% python3 -q
>>> import numpy as np
>>> from numpy import linalg as LA
>>> np.set_printoptions(precision=2, suppress=True, linewidth=200, legacy="1.25")
>>> A = np.load("x.npy")
>>> print(A)
[[49.59 69.81  9.89 51.45 38.66 50.39 30.26 28.89 77.54]
 [50.65 69.2  13.89 49.31 39.85 50.67 31.33 28.64 79.29]
 [51.23 70.23  9.84 49.85 38.84 48.05 29.33 29.36 81.6 ]
 [50.97 69.28  8.81 48.96 39.17 48.5  29.16 30.21 78.88]
 [50.34 70.53 11.1  50.18 40.28 49.1  30.83 31.67 79.12]
 [49.57 70.79  9.88 50.56 40.2  49.71 29.11 30.19 79.46]
 [50.76 70.96  9.77 49.59 39.86 49.79 30.68 30.97 78.65]
 [51.16 69.84 10.07 50.02 39.88 49.26 30.25 30.22 81.58]
 [50.51 69.27 10.35 48.39 40.02 51.23 29.18 31.64 78.9 ]
 [48.22 70.26 10.62 49.66 39.91 49.73 32.41 30.19 80.9 ]
 [50.16 71.55 10.66 49.31 39.19 51.07 29.99 30.75 79.41]
 [49.75 70.62  8.77 49.91 42.07 50.38 30.04 30.23 80.34]
 [49.52 69.3  10.61 51.44 40.31 50.22 30.01 30.43 80.26]
 [50.69 70.73  8.68 49.84 40.16 50.88 29.06 28.9  78.8 ]
 [49.62 69.76  8.09 49.34 39.31 51.12 29.98 29.91 79.52]
 [49.82 72.26 10.48 48.03 39.84 50.27 29.7  29.31 80.67]
 [49.2  69.67 10.52 50.68 40.19 49.43 30.24 29.38 79.68]
 [51.22 69.55  9.27 50.07 38.79 49.79 29.4  30.48 81.35]
 [49.11 70.08 11.11 48.51 38.89 49.18 30.23 30.35 79.71]
 [50.21 70.14  8.38 48.93 39.19 51.05 30.12 29.91 78.9 ]
 [49.96 69.43 11.33 49.68 37.48 49.83 30.42 28.31 78.98]
 [51.07 70.9  11.18 52.3  40.93 47.45 28.82 30.39 81.03]
 [49.15 69.99  9.48 50.27 40.46 50.32 29.23 29.21 79.77]
 [49.07 71.25 11.32 50.17 41.56 48.92 29.67 29.13 81.69]
 [50.84 68.64 10.35 50.65 40.22 50.61 30.41 29.25 79.11]
 [49.13 70.78 11.72 51.12 42.72 48.72 29.   30.54 80.41]
 [49.45 70.7  10.76 50.94 43.85 51.46 31.89 28.13 80.34]
 [51.48 70.32  9.5  49.6  38.93 49.09 30.55 29.84 81.77]
 [48.49 69.47  9.95 49.81 39.22 50.31 29.69 30.63 80.46]
 [50.94 70.55  9.97 50.74 38.55 49.95 29.1  28.06 78.52]
 [49.76 70.05 10.02 51.62 39.3  49.42 30.24 29.26 79.19]
 [48.35 70.09 12.07 49.07 39.99 49.96 29.17 28.59 77.93]
 [49.21 69.28 10.02 49.92 40.38 50.1  29.31 29.36 79.09]
 [50.8  70.24  9.21 49.19 38.99 49.67 30.45 29.43 80.35]
 [49.99 69.72 10.91 50.   40.09 50.87 30.88 31.26 79.98]
 [47.99 71.56  8.9  51.16 39.79 49.53 29.36 29.47 79.63]
 [49.66 68.55 11.79 48.77 39.53 50.24 31.25 31.05 80.67]]
>>> U, sigma, Vh = LA.svd(A)
>>> print(np.argmax(sigma[:-1] / (sigma[1:] + 1e-6)) + 1)
1
>>> M2 = U[:, :1] @ np.diag(sigma[:1]) @ Vh[:1]
>>> print(LA.matrix_rank(A, rtol=0.05))
1
>>> print(round(float(np.abs(A - M2).max()), 2))
3.65
